$ ipython --no-banner

In [1]: import numpy as np

In [2]: np.set_printoptions(precision=2, suppress=True, linewidth=200)

In [3]: A = np.load("out10.npy")

In [4]: print(A)
[[ 6.66 -2.17  1.31  4.13]
 [-0.37 -1.11 -3.27 -1.19]
 [ 0.98  1.27 -7.61 -2.37]
 [-5.28  0.61  2.91  0.11]
 [ 1.82  0.06  2.38  1.14]
 [-7.01 -1.72  6.63  3.37]
 [ 0.33 -0.12  3.68 -2.55]
 [-3.61 -2.16  7.42 -2.49]
 [ 2.34 -0.7   2.23  2.34]
 [-0.12  0.99  1.65  0.84]
 [ 1.24 -1.83  0.62 -1.32]
 [-2.5  -0.55  4.18 -0.78]
 [-7.69  0.82 -1.17  5.24]
 [ 1.84  0.01  2.99 -0.94]
 [-2.83 -4.5  10.24 -1.96]
 [-1.15 -3.1   3.85 -2.64]
 [-4.76  0.61 -4.34  0.56]]

In [5]: dist = np.linalg.norm(A[:, None] - A[None], axis=-1)

In [6]: np.unravel_index(dist.round(6).argmax(), dist.shape)
Out[6]: (np.int64(2), np.int64(14))

In [7]: dist[13].round(6).argsort(kind="stable")[:4]
Out[7]: array([13,  4,  6, 10])

In [8]: np.linalg.matrix_rank(dist ** 2)
Out[8]: np.int64(6)

In [9]: np.flatnonzero(dist[13] < dist.mean() / 2)
Out[9]: array([ 4,  6,  8,  9, 10, 13])

In [10]: Xs = (A - A.mean(axis=0)) / A.std(axis=0)

In [11]: np.argwhere(np.abs(Xs) > 2)
Out[11]: 
array([[ 0,  0],
       [ 2,  2],
       [12,  3],
       [14,  1]])

In [12]: print(Xs.std(axis=0))
[1. 1. 1. 1.]

In [13]: coef = np.linalg.lstsq(np.delete(Xs, 1, axis=1), Xs[:, 1])[0]

In [14]: np.abs(coef).argmax()
Out[14]: np.int64(1)

In [15]: feats = np.array([[0, 4, 0, -3, -4, -2],
    ...:     [-4, 0, 1, -5, 1, 1],
    ...:     [0, -1, 0, 1, 2, -1],
    ...:     [3, 5, -1, 0, 2, -3],
    ...:     [4, -1, -2, -2, 0, 1],
    ...:     [2, -1, 1, 3, -1, 0]])

In [16]: P = A @ np.linalg.solve(A.T @ A, A.T)

In [17]: P @ A[:, 3]
Out[17]: array([ 4.13, -1.19, -2.37,  0.11,  1.14,  3.37, -2.55, -2.49,  2.34,  0.84, -1.32, -0.78,  5.24, -0.94, -1.96, -2.64,  0.56])

In [18]: np.linalg.matrix_rank(np.eye(17) - P)
Out[18]: np.int64(13)

In [19]: np.diag(P)
Out[19]: array([0.6 , 0.22, 0.25, 0.17, 0.08, 0.37, 0.15, 0.23, 0.13, 0.1 , 0.12, 0.08, 0.49, 0.1 , 0.43, 0.26, 0.23])

In [20]: u = np.array([-2, 5, 1])

In [21]: np.array([np.convolve(row, u, "same") for row in feats])
Out[21]: 
array([[ -8,  20,  10,  -7, -19, -14],
       [-20,  -6,  15, -26,  -2,   6],
       [  2,  -5,  -3,   1,  13,  -3],
       [  5,  30,   0,  -5,  16, -13],
       [ 22,   3,  -7, -12,  -4,   5],
       [ 12,  -5,  -2,  18,  -2,  -1]])

In [22]: print(np.correlate(feats[0], feats[1], "full"))
[  0   4   4 -23  -3   9  -1   6  10  16   8]

In [23]: print(np.polyval(u, feats[0]))
[  1 -11   1 -32 -51 -17]

In [24]: np.convolve(feats[0], u)
Out[24]: array([  0,  -8,  20,  10,  -7, -19, -14,  -2])
